$ python -q
>>> import numpy as np
>>> import numpy.linalg as la
>>> np.set_printoptions(precision=2, suppress=True, linewidth=100, legacy="1.25")
>>> J = np.load("mat.npy")
>>> J
array([[  3.61,   0.14,  -0.43],
       [ -0.65,   0.  ,   0.2 ],
       [ -6.1 ,   0.01,   0.57],
       [ -6.91,   0.14,   1.51],
       [ -0.23,  -0.86,  -2.64],
       [ -5.61,   0.69,   1.51],
       [ -5.93,   0.18,   0.79],
       [  2.31,  -1.4 ,  -0.75],
       [ -3.83,  -0.35,  -4.35],
       [  3.36,   1.12,   2.4 ],
       [  0.17,  -1.79,  -3.94],
       [  2.24,  -0.04,   2.47],
       [ -9.59,  -2.36,  -1.13],
       [  8.11,   0.84,  -2.  ],
       [  2.2 ,   0.69,  -2.19],
       [ -3.29,  -1.56,   3.09],
       [ -0.51,   3.04,   2.88],
       [-11.71,  -2.07,  -4.35],
       [ -0.38,   1.23,  -1.18],
       [  6.67,   0.32,  -0.65],
       [  3.51,   0.17,   0.92],
       [ 14.54,  -1.72,  -3.02],
       [  5.01,  -1.77,  -0.08],
       [  1.44,  -1.53,   1.16]])
>>> cov = np.cov(J, rowvar=False)
>>> la.eigvalsh(cov)[::-1]
array([35.15,  5.43,  1.26])
>>> np.polyfit(J[:, 0], J[:, 2], 1)
array([-0.02, -0.38])
>>> np.argwhere(np.triu(np.abs(np.corrcoef(J.T)) > 0.8, 1))
array([], shape=(0, 2), dtype=int64)
>>> cov.shape
(3, 3)
>>> other = np.c_[J[:, :1] @ np.array([[-3]]), np.array([6, 3, 1, 8, 9, 8, 5, 3, 5, 7, 8, 6, 7, 7, 9, 3, 0, 0, 4, 1, 8, 6, 7, 0])]
>>> other
array([[-10.83,   6.  ],
       [  1.95,   3.  ],
       [ 18.3 ,   1.  ],
       [ 20.73,   8.  ],
       [  0.69,   9.  ],
       [ 16.83,   8.  ],
       [ 17.79,   5.  ],
       [ -6.93,   3.  ],
       [ 11.49,   5.  ],
       [-10.08,   7.  ],
       [ -0.51,   8.  ],
       [ -6.72,   6.  ],
       [ 28.77,   7.  ],
       [-24.33,   7.  ],
       [ -6.6 ,   9.  ],
       [  9.87,   3.  ],
       [  1.53,   0.  ],
       [ 35.13,   0.  ],
       [  1.14,   4.  ],
       [-20.01,   1.  ],
       [-10.53,   8.  ],
       [-43.62,   6.  ],
       [-15.03,   7.  ],
       [ -4.32,   0.  ]])
>>> np.round(la.lstsq(J, other[:, 0])[0], 2) + 0
array([-3.,  0.,  0.])
>>> la.norm(la.qr(J)[0].T @ other, axis=0) ** 2 / ((other ** 2).sum(axis=0) + 1e-12)
array([1.  , 0.07])
>>> la.matrix_rank(np.c_[J, other])
4
>>> la.matrix_rank(other)
2
>>> np.round(la.norm(other - J @ la.lstsq(J, other)[0], axis=0), 2) + 0
array([ 0.  , 27.54])
>>> m1 = np.array([[0.0, -0.71, 0.65],
...     [0.0, -0.81, 0.75],
...     [0.0, -0.81, 0.75],
...     [0.0, -0.08, 0.07],
...     [0.0, 0.86, -0.81],
...     [0.0, 0.56, -0.51],
...     [0.0, 0.45, -0.4],
...     [0.0, -0.45, 0.4],
...     [0.0, -0.31, 0.27],
...     [0.0, 0.56, -0.51],
...     [0.0, -0.51, 0.45],
...     [0.0, -0.24, 0.21],
...     [0.0, -0.56, 0.51],
...     [0.0, -0.81, 0.75],
...     [0.0, 0.38, -0.34],
...     [0.0, -0.98, 0.96],
...     [0.0, -0.45, 0.4],
...     [0.0, 0.45, -0.4]])
>>> T = np.stack([m1, -2 * m1, m1[::-1]])
>>> T.shape
(3, 18, 3)
>>> T.sum(axis=0)
array([[ 0.  ,  1.16, -1.05],
       [ 0.  ,  0.36, -0.35],
       [ 0.  , -0.17,  0.21],
       [ 0.  ,  0.46, -0.41],
       [ 0.  , -1.67,  1.56],
       [ 0.  , -1.12,  1.02],
       [ 0.  , -0.69,  0.61],
       [ 0.  , -0.06,  0.05],
       [ 0.  ,  0.87, -0.78],
       [ 0.  , -0.87,  0.78],
       [ 0.  ,  0.06, -0.05],
       [ 0.  ,  0.69, -0.61],
       [ 0.  ,  1.12, -1.02],
       [ 0.  ,  1.67, -1.56],
       [ 0.  , -0.46,  0.41],
       [ 0.  ,  0.17, -0.21],
       [ 0.  , -0.36,  0.35],
       [ 0.  , -1.16,  1.05]])
>>> la.matrix_rank(T)
array([2, 2, 2])
>>> d = la.norm(J[:, None] - J[None], axis=-1)
>>> (d + 1e9 * np.eye(24)).round(6).argmin(axis=1)
array([20, 18,  6,  6, 10,  6,  2,  0,  4, 11,  4,  9, 17, 19,  0,  5,  1, 12,  1, 13,  0, 13,  0,
        7])
>>> d.shape
(24, 24)
>>> u, r1 = m1[6], m1[4]
>>> round(u @ r1, 2)
0.71
>>> np.round(u @ u, 2)
0.36
>>> p = (u @ r1) / (u @ u) * u
>>> round(float(la.norm(u + r1) ** 2 + la.norm(u - r1) ** 2), 2)
3.52
>>> r1 - p
array([ 0.  , -0.02, -0.03])
>>> U, sig, Vt = la.svd(m1)
>>> vecs = Vt[:(sig > 1e-8).sum()]
>>> rng = np.random.default_rng(71472)
>>> x = m1[13] + 4 * m1[17] + rng.integers(2) * np.eye(3)[1]
>>> x
array([ 0.  ,  0.99, -0.85])
>>> np.allclose(vecs.T @ vecs @ x, x)
True
>>> la.matrix_rank(np.vstack([m1, x]))
2
>>> data = np.load("data.npy")
>>> data
array([[ 2.07,  1.23,  1.79],
       [-2.33, -1.36, -1.31],
       [-2.56, -1.46, -0.56],
       [-2.47, -1.36,  1.03],
       [ 2.12,  1.26,  1.72],
       [-0.35, -0.09,  2.98],
       [-0.14,  0.03,  3.  ],
       [-2.51, -1.45, -0.76],
       [ 1.23,  0.6 , -2.67],
       [ 1.81,  1.09,  2.13],
       [-0.08,  0.06,  3.  ],
       [-2.58, -1.47, -0.42],
       [-0.22, -0.23, -2.98],
       [-1.83, -0.96,  2.18],
       [ 2.61,  1.48,  0.08]])
>>> # null space of dimension 1
>>> [round(float(x), 2) for x in la.svd(data, compute_uv=False)[:3]]
[8.89, 7.48, 0.0]
>>> np.argsort(-la.norm(data, axis=0).round(6), kind="stable")[:3]
array([2, 0, 1])
>>> z = rng.integers(0, 2, 3)
>>> M = np.triu((z[:, None] == z) & (rng.random((3, 3)) < 0.8), 1).astype(int)
>>> M += M.T
>>> M
array([[0, 0, 0],
       [0, 0, 1],
       [0, 1, 0]])
>>> M.sum(axis=0)
array([0, 1, 1])
>>> Lm = np.diag(M.sum(axis=1)) - M
>>> Lm @ np.ones(3)
array([0., 0., 0.])
>>> la.eigvalsh(Lm)
array([0., 0., 2.])
>>> F = np.load("sample7.npy")
>>> F
array([[ 7, 14,  9, 18],
       [ 0,  7,  0,  9],
       [ 6, 12,  5, 10],
       [ 0,  6,  0,  5]])
>>> ev, vecs = la.eig(F)
>>> np.prod(ev)
361.0
>>> F @ vecs[:, 0] - ev[0] * vecs[:, 0]
array([0., 0., 0., 0.])
>>> np.sort(la.eigvals(F @ F))
array([  2.01,   2.01, 179.99, 179.99])
>>> W1 = np.array([[-2, 1, 2], [2, -2, 1], [-2, -2, 0], [2, -1, 2]])
>>> b = np.array([3, 1, 3])
>>> H = np.maximum(F @ W1 + b, 0)
>>> (H > 0).astype(int)
array([[1, 0, 1],
       [1, 0, 1],
       [1, 0, 1],
       [1, 0, 1]])
>>> (H > 0).mean(axis=0)
array([1., 0., 1.])
>>> W2 = np.array([[3, -1, 2], [0, 1, 1], [3, 0, 1]])
>>> H @ W2
array([[306, -35, 137],
       [189, -35,  98],
       [216, -25,  97],
       [132, -25,  69]])
>>> x = np.array([-2, -1, -2, 2])
>>> y = F @ x
>>> b, lr = np.zeros(4), 1 / la.norm(F, 2) ** 2
>>> for i in range(150):
...     b -= lr * F.T @ (F @ b - y)
...     if i % 50 == 0: print(i, round(la.norm(F @ b - y), 2))
... 
0 17.45
50 5.37
100 2.53
>>> b
array([-2.28, -0.53, -1.71,  1.57])
>>> arr = np.load("out17.npy")
>>> arr
array([[0.19, 0.25, 0.25, 0.31],
       [0.38, 0.12, 0.12, 0.38],
       [0.38, 0.15, 0.23, 0.23],
       [0.09, 0.27, 0.27, 0.36]])
>>> other = la.inv(arr)
>>> np.round(la.cond(arr), 2)
65.25
>>> la.inv(other)
array([[0.19, 0.25, 0.25, 0.31],
       [0.38, 0.13, 0.13, 0.38],
       [0.38, 0.15, 0.23, 0.23],
       [0.09, 0.27, 0.27, 0.36]])
>>> (np.abs(other) > 1e-9).astype(int)
array([[1, 1, 0, 1],
       [1, 1, 1, 1],
       [1, 1, 1, 1],
       [1, 1, 0, 1]])
>>> np.round(la.det(arr) * la.det(other), 2)
1.0
>>> np.round(arr @ other, 2) + 0
array([[1., 0., 0., 0.],
       [0., 1., 0., 0.],
       [0., 0., 1., 0.],
       [0., 0., 0., 1.]])
>>> np.allclose(other, arr.T)
False
>>> round(float(la.slogdet(arr)[0]), 2)
-1.0
>>> la.matrix_power(arr, 2)
array([[0.25, 0.2 , 0.22, 0.32],
       [0.2 , 0.23, 0.24, 0.33],
       [0.24, 0.21, 0.23, 0.32],
       [0.26, 0.2 , 0.22, 0.33]])
>>> la.matrix_power(arr, 100)
array([[0.24, 0.21, 0.23, 0.32],
       [0.24, 0.21, 0.23, 0.32],
       [0.24, 0.21, 0.23, 0.32],
       [0.24, 0.21, 0.23, 0.32]])
>>> p = np.eye(4)[3]
>>> for _ in range(7):
...     p = p @ arr
...     print(p.round(2))
... 
[0.09 0.27 0.27 0.36]
[0.26 0.2  0.22 0.33]
[0.24 0.21 0.23 0.32]
[0.24 0.21 0.23 0.32]
[0.24 0.21 0.23 0.32]
[0.24 0.21 0.23 0.32]
[0.24 0.21 0.23 0.32]
>>> proj = np.triu(np.array([[-7, 0, -7, -5], [-2, -3, -5, -2], [5, 7, -6, -9], [-3, 8, -9, 9]]), 1) + np.eye(4)
>>> other = proj @ arr @ la.inv(proj)
>>> la.matrix_rank(other)
4
>>> np.round(np.poly(other), 2) + 0
array([ 1.  , -0.91, -0.11,  0.02,  0.  ])
>>> round(float(np.trace(other)), 2), round(float(np.trace(arr)), 2)
(0.91, 0.91)
>>> other
array([[  -2.96,   -2.19,  -34.4 , -331.87],
       [  -1.73,   -1.19,  -19.63, -189.22],
       [  -0.43,   -2.3 ,  -16.76, -160.67],
       [   0.09,    0.27,    2.27,   21.82]])
>>> X = np.array([[2.0, -2.0, 2.0], [-2.0, -1.0, -1.0], [2.0, -1.0, -1.0]])
>>> X
array([[ 2., -2.,  2.],
       [-2., -1., -1.],
       [ 2., -1., -1.]])
>>> ev, vecs = la.eig(X)
>>> np.sort(la.eigvals(X.T))
array([-2., -2.,  4.])
>>> A = np.load("arr.npy")
>>> A
array([[ 0,  2, -2],
       [ 2,  0,  2],
       [-2,  2,  0]])
>>> # symmetric, so the eigenvalues are real
>>> z = data[:, 1] > np.median(data[:, 1])
>>> u = data[z].mean(axis=0) - data[~z].mean(axis=0)
>>> round((((data - data.mean(axis=0)) @ u > 0) == z).mean(), 2)
0.93
>>> np.argsort(-np.abs(u).round(6), kind="stable")
array([0, 1, 2])
>>> u = np.array([1, 5, -7])
>>> np.array([np.convolve(row, u, "same") for row in F])
array([[ 49,  30, -35,  27],
       [  7,  35, -40,  45],
       [ 42,  23, -49,  15],
       [  6,  30, -37,  25]])
>>> np.cross(F[0, :3], F[1, :3])
array([-63,   0,  49])
>>> np.polyval(u, F[0])
array([ 77, 259, 119, 407])
>>> cov = m1.T @ m1
>>> cov
array([[ 0.  ,  0.  ,  0.  ],
       [ 0.  ,  6.49, -6.  ],
       [ 0.  , -6.  ,  5.55]])
>>> np.allclose(cov, cov.T)
True
>>> np.round(la.eigvalsh(cov)[::-1], 2) + 0
array([12.03,  0.  ,  0.  ])
>>> np.round(np.trace(cov), 2), round(float((m1 ** 2).sum()), 2)
(12.04, 12.04)
>>> (m1 @ m1.T).shape
(18, 18)
>>> x = np.array([8, -4, 4])
>>> y = A @ x
>>> y
array([-16,  24, -24])
>>> la.solve(A, 2 * y)
array([16., -8.,  8.])
>>> la.solve(A, A[:, 0])
array([1., 0., 0.])
>>> la.solve(A.T, A[1])
array([0., 1., 0.])
>>> ev, vecs = la.eigh(A)
>>> np.round(vecs.T @ vecs, 2) + 0
array([[1., 0., 0.],
       [0., 1., 0.],
       [0., 0., 1.]])
>>> ev
array([-4.,  2.,  2.])
>>> la.svd(A, compute_uv=False)
array([4., 2., 2.])
>>> ev.sum(), np.trace(A)
(0.0, 0)
